% python3 -q
>>> import numpy as np
>>> import numpy.linalg as la
>>> np.set_printoptions(suppress=True, linewidth=160)
>>> rd = lambda a: np.round(a, 1) + 0
>>> arr = np.loadtxt("layer0.csv", delimiter=",")
>>> rd(arr)
array([[-0.7, -0.7, -0.1],
       [ 0.4, -0.5,  0.8],
       [-0.6,  0.6,  0.6]])
>>> rd(la.pinv(arr))
array([[-0.7,  0.4, -0.6],
       [-0.7, -0.5,  0.6],
       [-0.1,  0.8,  0.6]])
>>> rd(la.norm(arr, axis=0))
array([1., 1., 1.])
>>> print(rd(arr @ arr.T))
[[1. 0. 0.]
 [0. 1. 0.]
 [0. 0. 1.]]
>>> rd(arr[:, 2] @ arr[:, 0])
np.float64(0.0)
>>> rd(np.einsum("ii->", arr))
np.float64(-0.6)
>>> rd(la.det(arr.T))
np.float64(1.0)
>>> print(rd(np.poly(arr)))
[ 1.   0.6 -0.6 -1. ]
>>> print(rd(np.einsum("ij,ji->", arr, arr)))
1.5
>>> J = np.load("run8.npy")
>>> J
array([[-12.1,  -9. ,  -8.3,  -1.9],
       [ 11.6,  15.7, -12.2,   0.3],
       [ 11.3, -13. ,   5.2,  -2.8],
       [  5.1,   9.3, -11.4,  -2.8],
       [  9. ,  20. ,  11.7,  -6.9],
       [ 12. ,  -2.5, -11.4,  11.2],
       [  6.4, -13.1,   4.4,   9.1],
       [ 10. ,  -4.9,   8.5,  -2.2],
       [ -5.3,   2.2,   3.5,   4.4],
       [  0.3,   0.7,   9.3,  -3.8],
       [ -2.2,   5. ,  -5.5,  -8.1],
       [-11.6,  14.9,   7.3,  -8.9],
       [-23.4,  -3.4,   0.1,   4.2],
       [  7.1, -12.2,  16.4,  -9.1],
       [ -7.6,  22.8,  -5.4,  -7.5],
       [ -4.7,  -2.8,  -0.1,   1.6]])
>>> t = np.radians(135)
>>> Rm = np.eye(4)
>>> Rm[1, 1] = Rm[3, 3] = np.cos(t)
>>> Rm[1, 3], Rm[3, 1] = -np.sin(t), np.sin(t)
>>> rd(Rm)
array([[ 1. ,  0. ,  0. ,  0. ],
       [ 0. , -0.7,  0. , -0.7],
       [ 0. ,  0. ,  1. ,  0. ],
       [ 0. ,  0.7,  0. , -0.7]])
>>> A2 = J @ Rm.T
>>> rd(np.abs(A2 - J).max(axis=0))
array([ 0. , 33.6,  0. , 28.9])
>>> np.allclose(la.norm(J, axis=1), la.norm(A2, axis=1))
True
>>> print(np.allclose(J @ J.T, A2 @ A2.T))
True
>>> A2 = np.array([[0, 2, 2], [0, 2, 2], [3, 5, 0], [5, 1, 2]])
>>> A2 @ J
Traceback (most recent call last):
  File "<python-input-26>", line 1, in <module>
    A2 @ J
    ~~~^~~
ValueError: matmul: Input operand 1 has a mismatch in its core dimension 0, with gufunc signature (n?,k),(k,m?)->(n?,m?) (size 16 is different from 3)
>>> print(la.matrix_rank(np.vstack([J, A2.T])))
4
>>> rd(np.einsum("ij->j", J))
array([  5.9,  29.7,  12.1, -23.2])
>>> la.matrix_rank(J @ A2)
np.int64(3)
>>> x = np.array([2, -2, -8, 4])
>>> target = J @ x
>>> b, lr = np.zeros(4), 1 / la.norm(J, 2) ** 2
>>> for i in range(50):
...     b -= lr * J.T @ (J @ b - target)
...     if i % 10 == 0: print(i, round(la.norm(J @ b - target), 1))
... 
0 150.3
10 2.2
20 0.6
30 0.2
40 0.0
>>> print(rd(b))
[ 2. -2. -8.  4.]
>>> rng = np.random.default_rng(54)
>>> A2 = J + rng.integers(-2, 3, (16, 3)) @ rng.integers(-2, 3, (3, 4))
>>> rd(A2)
array([[-11.1,  -9. ,  -6.3,  -2.9],
       [ 13.6,  17.7, -12.2,   4.3],
       [  8.3, -16. ,   1.2,  -2.8],
       [  8.1,  13.3,  -7.4,  -2.8],
       [ 12. ,  24. ,  13.7,  -3.9],
       [ 13. ,  -0.5,  -7.4,   7.2],
       [  8.4,  -9.1,   0.4,  19.1],
       [  8. ,  -7.9,   8.5,  -6.2],
       [ -8.3,  -2.8,  -0.5,   4.4],
       [ -0.7,  -2.3,  13.3, -11.8],
       [ -2.2,   4. ,  -3.5, -11.1],
       [-16.6,   8.9,   3.3, -12.9],
       [-21.4,  -2.4,   4.1,   2.2],
       [  3.1, -18.2,  14.4, -14.1],
       [ -3.6,  28.8,  -5.4,   0.5],
       [  0.3,   3.2,   3.9,   5.6]])
>>> print(rd(A2 - J))
[[ 1.  0.  2. -1.]
 [ 2.  2.  0.  4.]
 [-3. -3. -4.  0.]
 [ 3.  4.  4.  0.]
 [ 3.  4.  2.  3.]
 [ 1.  2.  4. -4.]
 [ 2.  4. -4. 10.]
 [-2. -3.  0. -4.]
 [-3. -5. -4.  0.]
 [-1. -3.  4. -8.]
 [ 0. -1.  2. -3.]
 [-5. -6. -4. -4.]
 [ 2.  1.  4. -2.]
 [-4. -6. -2. -5.]
 [ 4.  6.  0.  8.]
 [ 5.  6.  4.  4.]]
>>> np.abs(A2 - J).sum(axis=1)
array([ 4.,  8., 10., 11., 12., 11., 20.,  9., 12., 16.,  6., 19.,  9., 17., 18., 19.])
>>> G = np.cov(A2, rowvar=False)
>>> np.argwhere(np.triu(np.abs(np.corrcoef(A2.T)) > 0.8, 1))
array([], shape=(0, 2), dtype=int64)
>>> rd(np.corrcoef(A2[:, 1], A2[:, 2])[0, 1])
np.float64(-0.3)
>>> print(G.shape)
(4, 4)
>>> print(rd(np.median(A2, axis=0)))
[ 1.7 -1.4  0.8 -2.8]
>>> sigma = 3 * 0.5 ** np.arange(4)
>>> feats = rng.normal(size=(29, 4)) * rng.permutation(sigma)
>>> rd(feats)
array([[-0.2,  2.3,  0.1, -0.4],
       [-0.3, -3. , -1.2,  0.3],
       [-0.3, -3.4, -1.1, -0.8],
       [-0.4,  2.7,  2.8,  0. ],
       [ 0.1, -0.7,  0.8, -0.9],
       [ 0.1,  4.3, -1.5, -0.2],
       [-0.1, -2.8,  1. , -0.3],
       [ 0.5, -0.2, -0.9, -0.7],
       [-0.4,  2.1, -0.3,  1.2],
       [ 0. ,  1.5,  0.7, -1. ],
       [ 0.3,  0.8, -1.1, -0.1],
       [ 0.2,  1.2,  0.8,  0.4],
       [ 0.5, -0.5, -0.6, -0.2],
       [ 0.1, -1.9, -1.9, -0.9],
       [ 0.5,  0.4,  1.9,  0.3],
       [ 0. ,  4.7,  1.9,  1.6],
       [-0.5, -2. ,  0.4, -1.5],
       [ 0.1, -3. , -1.1, -1. ],
       [ 0.4,  1.1, -2.2, -1.4],
       [ 0.4,  2.7, -0.5,  1.3],
       [ 0. ,  0. ,  1.1, -0.4],
       [-0.4,  2.6, -0.4, -0.2],
       [ 0.4,  0.5, -1.9,  0.5],
       [-0.1, -0.1, -0.5,  1. ],
       [ 0. ,  5.5,  1.3, -0.1],
       [ 0.6,  4.7,  0.1, -0.4],
       [ 0.1,  0.3, -1.9,  1.9],
       [-0.4,  3.4,  0.3,  0.1],
       [ 0. ,  0.1, -2.4, -1.2]])
>>> def softmax(z):
...     e = np.exp(z - z.max(axis=-1, keepdims=True))
...     return e / e.sum(axis=-1, keepdims=True)
... 
>>> rd(softmax(feats[2]))
array([0.5, 0. , 0.2, 0.3])
>>> print(rd(softmax(feats).sum(axis=1)))
[1. 1. 1. 1. 1. 1. 1. 1. 1. 1. 1. 1. 1. 1. 1. 1. 1. 1. 1. 1. 1. 1. 1. 1. 1. 1. 1. 1. 1.]
>>> print(rd(softmax(feats[2] + 4)))
[0.5 0.  0.2 0.3]
>>> print(rd(softmax(10 * feats[2])))
[1. 0. 0. 0.]
>>> att = feats @ feats.T / np.sqrt(4)
>>> softmax(att).round(6).argmax(axis=1)
array([24,  2,  2, 24,  6, 24,  6, 28, 15, 24,  5, 24, 17,  2,  3, 24,  2,  2,  5, 24,  3, 24,  5, 26, 24, 24, 26, 24, 28])
>>> rd(softmax(att)[2] @ feats)
array([-0.2, -3.1, -1. , -0.7])
>>> proj = feats @ la.solve(feats.T @ feats, feats.T)
>>> np.allclose(proj @ proj, proj)
True
>>> print(rd(proj @ feats[:, 0]))
[-0.2 -0.3 -0.3 -0.4  0.1  0.1 -0.1  0.5 -0.4  0.   0.3  0.2  0.5  0.1  0.5  0.  -0.5  0.1  0.4  0.4  0.  -0.4  0.4 -0.1  0.   0.6  0.1 -0.4  0. ]
>>> np.trace(proj)
np.float64(4.0)
>>> la.matrix_rank(np.eye(29) - proj)
np.int64(25)
>>> rd(np.diag(proj))
array([0.1, 0.1, 0.1, 0.2, 0.1, 0.2, 0.1, 0.1, 0.2, 0.1, 0. , 0. , 0.1, 0.1, 0.2, 0.2, 0.2, 0.1, 0.2, 0.1, 0. , 0.1, 0.1, 0.1, 0.2, 0.3, 0.3, 0.2, 0.2])
>>> rd(la.eigvalsh(proj))
array([0., 0., 0., 0., 0., 0., 0., 0., 0., 0., 0., 0., 0., 0., 0., 0., 0., 0., 0., 0., 0., 0., 0., 0., 0., 1., 1., 1., 1.])
>>> t = np.radians(72)
>>> Rm = np.eye(4)
>>> Rm[1, 1] = Rm[0, 0] = np.cos(t)
>>> Rm[1, 0], Rm[0, 1] = -np.sin(t), np.sin(t)
>>> print(rd(Rm))
[[ 0.3  1.   0.   0. ]
 [-1.   0.3  0.   0. ]
 [ 0.   0.   1.   0. ]
 [ 0.   0.   0.   1. ]]
>>> A2 = feats @ Rm.T
>>> rd(la.det(Rm)), rd(np.trace(Rm))
(np.float64(1.0), np.float64(2.6))
>>> rd(la.svd(feats, compute_uv=False)), rd(la.svd(A2, compute_uv=False))
(array([14. ,  7. ,  4.5,  1.6]), array([14. ,  7. ,  4.5,  1.6]))
>>> mat = np.load("out14.npy")
>>> mat
array([[-0.5, -1. , -1. ,  0.4],
       [ 0.3,  1. ,  1. , -0.6],
       [-0.6, -1. ,  0.7, -0.7],
       [ 0.3,  0.9, -0.7,  0.5],
       [-0.1, -0.6, -0.7,  0.3],
       [-0.1, -0.1,  0.9, -0.6],
       [ 0.1,  0.6,  0.5, -0.2],
       [ 0.6,  1. ,  0.8,  0. ],
       [ 0. ,  0.3,  1. , -0.7],
       [ 0.6,  1. ,  1. , -0.5],
       [-0.3, -1. , -0.8,  0.2],
       [ 0. ,  0.3,  1. , -0.7],
       [ 0.4,  1. ,  0. ,  0.3],
       [-0.2, -0.8,  0.2, -0.2],
       [ 0.2,  0.9, -0.1,  0.2],
       [ 0. ,  0.4,  0.6, -0.3],
       [-0.3, -0.9,  0.3, -0.3],
       [-0.1, -0.8, -0.6,  0.2],
       [-0.4, -1. ,  0.4, -0.4],
       [ 0.4,  1. ,  1. , -0.5],
       [ 0.1,  0.3, -1. ,  0.7],
       [ 0.5,  1. ,  0.9, -0.3],
       [-0.1, -0.6, -0.5,  0.2],
       [ 0.2,  1. ,  1. , -0.8],
       [-0.5, -1. , -1. ,  0.7],
       [-0.6, -1. ,  0.4, -0.5],
       [ 0. ,  0.3,  0. ,  0. ],
       [ 0.3,  1. ,  0.9, -0.3]])
>>> x = np.array([-2, -2, 1])
>>> target = arr @ x
>>> b, lr = np.zeros(3), 1 / la.norm(arr, 2) ** 2
>>> for i in range(40):
...     b -= lr * arr.T @ (arr @ b - target)
...     if i % 10 == 0: print(i, round(la.norm(arr @ b - target), 1))
... 
0 0.0
10 0.0
20 0.0
30 0.0
>>> rd(la.cond(arr))
np.float64(1.0)
>>> F = np.loadtxt("x.csv", delimiter=",")
>>> F
array([[ 0.1,  1.6, -0.6, -0.4],
       [-0.3, -3.7,  1.5,  0.5],
       [ 0.5, -2.4,  1.1,  0.4],
       [-0.5,  3.4, -1.8, -2. ],
       [ 0.5,  2.2, -1. ,  0.1],
       [ 0.5,  0.2, -0.4, -0.5],
       [ 0.2, -0.3,  0.1, -0.2],
       [ 0.5, -0.7,  0.6,  0.2],
       [ 1.2, -4.1,  2.1,  1.1],
       [ 0.3, -1.3,  0.5, -1.5],
       [ 0.5,  1.3, -0.9,  0.8],
       [ 1.5, -4.5,  2.2, -0.1],
       [ 0.9, -1.6,  1. , -0.1],
       [ 0.2, -1.6,  0.9,  1.7],
       [-0.9,  0.7, -0.5,  0.5],
       [ 0.3, -0.6,  0.4,  0. ],
       [ 2.1, -1. ,  0.5, -0.4],
       [-0.9,  1.8, -0.9, -0.8],
       [-0.7, -1.3,  0.6,  0.5],
       [-0.1,  2.4, -1.1,  2. ],
       [ 0.3, -1.2,  0.6, -1.2],
       [ 0.6, -1.2,  0.6,  0.3],
       [-0.2, -3.1,  1.5, -1.9],
       [ 0.7, -4. ,  2. , -0.2],
       [-0.7, -0.9,  0.3,  0.7],
       [ 0.7, -0.3,  0. ,  1.3]])
>>> d = la.norm(F[:, None] - F[None], axis=-1)
>>> print((d + 1e9 * np.eye(26)).round(6).argmin(axis=1))
[ 4 23 12 17  0  6 15 15 11 20  4 23 21 21 10  7 12  0 24 10  9  7  9 11 18  7]
>>> np.flatnonzero(d[8] < d.mean() / 2)
array([ 8, 11, 23])
>>> la.matrix_rank(d ** 2)
np.int64(6)
>>> print(d.mean(axis=1).argmax())
3
>>> d.shape
(26, 26)
>>> rd(la.svd(F, compute_uv=False))
array([12.7,  5. ,  3.3,  0.7])
>>> print(rd(np.diff(F, axis=0)))
[[-0.4 -5.3  2.1  0.9]
 [ 0.8  1.3 -0.4 -0.1]
 [-1.   5.8 -2.9 -2.4]
 [ 1.  -1.2  0.8  2.1]
 [ 0.  -2.   0.6 -0.6]
 [-0.3 -0.5  0.5  0.3]
 [ 0.3 -0.4  0.5  0.4]
 [ 0.7 -3.4  1.5  0.9]
 [-0.9  2.8 -1.6 -2.6]
 [ 0.2  2.6 -1.4  2.3]
 [ 1.  -5.8  3.1 -0.9]
 [-0.6  2.9 -1.2  0. ]
 [-0.7  0.  -0.1  1.8]
 [-1.1  2.3 -1.4 -1.2]
 [ 1.2 -1.3  0.9 -0.5]
 [ 1.8 -0.4  0.1 -0.4]
 [-3.   2.8 -1.4 -0.4]
 [ 0.2 -3.1  1.5  1.3]
 [ 0.6  3.7 -1.7  1.5]
 [ 0.4 -3.6  1.7 -3.2]
 [ 0.3  0.   0.   1.5]
 [-0.8 -1.9  0.9 -2.2]
 [ 0.9 -0.9  0.5  1.7]
 [-1.4  3.1 -1.7  0.9]
 [ 1.4  0.6 -0.3  0.6]]
>>> rd(F.sum(axis=0))
array([  7.3, -20.2,   9.3,   0.8])
>>> rd(la.norm(F))
np.float64(14.0)
>>> np.abs(F).max()
np.float64(4.5)
>>> np.count_nonzero(F)
np.int64(102)
>>> r0, g = F[14], F[10]
>>> r0 @ r0
np.float64(1.8)
>>> p = (r0 @ g) / (r0 @ r0) * r0
>>> (g - p) @ r0
np.float64(0.0)
>>> print(rd(np.outer(r0, g)))
[[-0.4 -1.2  0.8 -0.7]
 [ 0.4  0.9 -0.6  0.6]
 [-0.2 -0.6  0.4 -0.4]
 [ 0.2  0.6 -0.4  0.4]]
>>> rd(p)
array([-0.7,  0.5, -0.4,  0.4])
>>> A = np.load("mat.npy")
>>> A
array([[-5,  0,  0],
       [ 0,  0,  4],
       [ 0,  5,  0]])
>>> r0, g = A[2], A[1]
>>> r0 @ g
np.int64(0)
>>> p = (r0 @ g) / (r0 @ r0) * r0
>>> (g - p) @ r0
np.float64(0.0)
>>> rd(la.norm(r0 + g) ** 2 + la.norm(r0 - g) ** 2)
np.float64(82.0)
>>> np.outer(r0, g)
array([[ 0,  0,  0],
       [ 0,  0, 20],
       [ 0,  0,  0]])
>>> p
array([0., 0., 0.])
>>> t = np.sort(rng.uniform(-2, 2, 20))
>>> m1 = np.c_[t, t ** 2, t ** 3] @ np.array([[4, -2, -2], [3, 5, -1], [1, 3, -5]])
>>> rd(m1)
array([[ -3.8,   0.7,  36.9],
       [ -3.2,   2.8,  27.1],
       [ -2.8,   3.8,  20.1],
       [ -2. ,   3.9,   5.6],
       [ -1.9,   3.8,   5.3],
       [ -1.8,   3.2,   3.3],
       [ -1.4,   2. ,   1.5],
       [ -1.2,   1.5,   1. ],
       [ -1. ,   1.1,   0.7],
       [  0.2,  -0.1,  -0.1],
       [  0.2,  -0.1,  -0.1],
       [  1.1,  -0.2,  -0.6],
       [  2.7,   0.5,  -1.7],
       [  3. ,   0.7,  -2. ],
       [  8.6,   6.8,  -8.9],
       [ 11. ,  10.2, -12.7],
       [ 13.6,  14.2, -17.3],
       [ 19.3,  23.9, -28.6],
       [ 20.2,  25.5, -30.5],
       [ 24.9,  34.1, -40.8]])
>>> A2 = np.c_[m1[:, :1] @ np.array([[0]]), np.array([2, 3, -1, -2, -2, -1, -3, 1, -1, 0, 3, -2, -2, 2, 3, -1, 1, -1, -2, 0])]
>>> A2
array([[ 0.,  2.],
       [ 0.,  3.],
       [ 0., -1.],
       [ 0., -2.],
       [ 0., -2.],
       [ 0., -1.],
       [ 0., -3.],
       [ 0.,  1.],
       [ 0., -1.],
       [ 0.,  0.],
       [ 0.,  3.],
       [ 0., -2.],
       [ 0., -2.],
       [ 0.,  2.],
       [ 0.,  3.],
       [ 0., -1.],
       [ 0.,  1.],
       [ 0., -1.],
       [ 0., -2.],
       [ 0.,  0.]])
>>> print(rd(la.lstsq(m1, A2[:, 0])[0]))
[0. 0. 0.]
>>> rd(la.norm(la.qr(m1)[0].T @ A2, axis=0) ** 2 / ((A2 ** 2).sum(axis=0) + 1e-12))
array([0. , 0.3])
>>> rd(la.norm(A2 - m1 @ la.lstsq(m1, A2)[0], axis=0))
array([0. , 7.1])
>>> la.matrix_rank(np.c_[m1, A2])
np.int64(4)
>>> la.matrix_rank(A2)
np.int64(1)
>>> print(la.cond(A2) > 100)
True
>>> np.argsort(-la.norm(A2, axis=0).round(6), kind="stable")[:3]
array([1, 0])
>>> [round(float(x), 1) for x in la.svd(A2, compute_uv=False)[:3]]
[8.4, 0.0]
>>> x = np.array([-9, 0, 5])
>>> target = m1 @ x
>>> b, lr = np.zeros(3), 1 / la.norm(m1, 2) ** 2
>>> for i in range(4):
...     b -= lr * m1.T @ (m1 @ b - target)
...     if i % 1 == 0: print(i, round(la.norm(m1 @ b - target), 1))
... 
0 54.9
1 54.5
2 54.1
3 53.7
>>> rd(b)
array([-3.3, -3.4,  6. ])
>>> C = np.sign(np.array([[1, 1, -4], [2, 3, -3], [-3, 1, 1]]))
>>> A2 = (np.tril(C, -1) + np.eye(3)) @ (np.triu(C, 1) + np.eye(3))
>>> evals = np.array([1, -3, 2])
>>> data = np.rint(A2 * evals @ la.inv(A2)) + 0
>>> data
array([[ -5.,   1.,  -5.],
       [-12.,   3., -10.],
       [  2.,  -1.,   2.]])
>>> idx = rng.permutation(3)
>>> idx
array([0, 1, 2])
>>> A2 = data[idx][:, idx]
>>> print(np.allclose(A2, data))
True
>>> rd(np.sort(np.abs(la.eigvals(A2))))
array([1., 2., 3.])
>>> np.diag(A2)
array([-5.,  3.,  2.])
